$ python -q
>>> import numpy as np
>>> from numpy import linalg as LA
>>> np.set_printoptions(suppress=True, linewidth=140)
>>> def rd(a):
...     return np.round(a, 4) + 0
... 
>>> K = np.load("dump.npy")
>>> K
array([[ 3.,  0., -3.,  2.],
       [ 0.,  2.,  0.,  0.],
       [-3.,  0., 11., -6.],
       [ 2.,  0., -6.,  6.]])
>>> Lm = LA.cholesky(K)
>>> rd(Lm)
array([[ 1.7321,  0.    ,  0.    ,  0.    ],
       [ 0.    ,  1.4142,  0.    ,  0.    ],
       [-1.7321,  0.    ,  2.8284,  0.    ],
       [ 1.1547,  0.    , -1.4142,  1.633 ]])
>>> LA.eigvalsh(K).min() > 0
np.True_
>>> rd(K / np.sqrt(np.outer(np.diag(K), np.diag(K))))
array([[ 1.    ,  0.    , -0.5222,  0.4714],
       [ 0.    ,  1.    ,  0.    ,  0.    ],
       [-0.5222,  0.    ,  1.    , -0.7385],
       [ 0.4714,  0.    , -0.7385,  1.    ]])
>>> m1 = np.load("m.npy")
>>> rd(m1)
array([[ 0.8043, -0.3261, -0.4565, -0.1957],
       [-0.3261,  0.4565, -0.7609, -0.3261],
       [-0.4565, -0.7609, -0.0652, -0.4565],
       [-0.1957, -0.3261, -0.4565,  0.8043]])
>>> P = np.triu(np.array([[1, 2, 2, -2], [1, 1, -2, 0], [-2, -2, -2, -1], [0, 0, -2, 2]]), 1) + np.eye(4)
>>> out = P @ m1 @ LA.inv(P)
>>> rd(LA.det(out))
np.float64(-1.0)
>>> rd(LA.eigvalsh(m1).min())
np.float64(-1.0)
>>> vec = np.array([-1, 3, 1, 2])
>>> rd(LA.det(m1))
np.float64(-1.0)
>>> J = np.array([[0, 0, 1, 0], [0, 0, 0, 0], [0, 2, 2, 0], [0, 0, 2, 2], [0, 0, 2, 0]])
>>> def softmax(z):
...     e = np.exp(z - z.max(axis=-1, keepdims=True))
...     return e / e.sum(axis=-1, keepdims=True)
... 
>>> rd(softmax(m1[1] + 4))
array([0.2068, 0.4524, 0.1339, 0.2068])
>>> rd(softmax(10 * m1[1]))
array([0.0004, 0.9992, 0.    , 0.0004])
>>> rd(softmax(m1[1]))
array([0.2068, 0.4524, 0.1339, 0.2068])
>>> att = m1 @ m1.T / np.sqrt(4)
>>> rd(softmax(att)[1] @ m1)
array([-0.0829, -0.1421, -0.4803, -0.0829])
>>> rd(softmax(att + np.triu(np.full(att.shape, -np.inf), 1)))
array([[1.    , 0.    , 0.    , 0.    ],
       [0.3775, 0.6225, 0.    , 0.    ],
       [0.2741, 0.2741, 0.4519, 0.    ],
       [0.2151, 0.2151, 0.2151, 0.3547]])
>>> softmax(att).round(6).argmax(axis=1)
array([0, 1, 2, 3])
>>> M = np.loadtxt("test16.csv", delimiter=",")
>>> rd(M)
array([[ 0.3511,  2.6457,  1.37  ],
       [-2.1067, -0.755 ,  1.9979],
       [-2.1067,  1.1959, -1.7696]])
>>> w1 = np.array([[8, 5, 7], [6, 4, -1], [-9, -9, 2]])
>>> coef = np.array([5, 4, 4])
>>> act = np.maximum(M @ w1 + coef, 0)
>>> (act > 0).astype(int)
array([[1, 1, 1],
       [0, 0, 0],
       [1, 1, 0]])
>>> LA.matrix_rank(act)
np.int64(2)
>>> basis = np.array([[3, 2, 2], [2, 2, 1], [-1, -3, 3]])
>>> (act @ basis).round(6).argmax(axis=1)
array([2, 0, 0])
>>> rd(act @ basis)
array([[35.5246, 11.0671, 46.3715],
       [ 0.    ,  0.    ,  0.    ],
       [62.0959, 50.8481, 36.6719]])
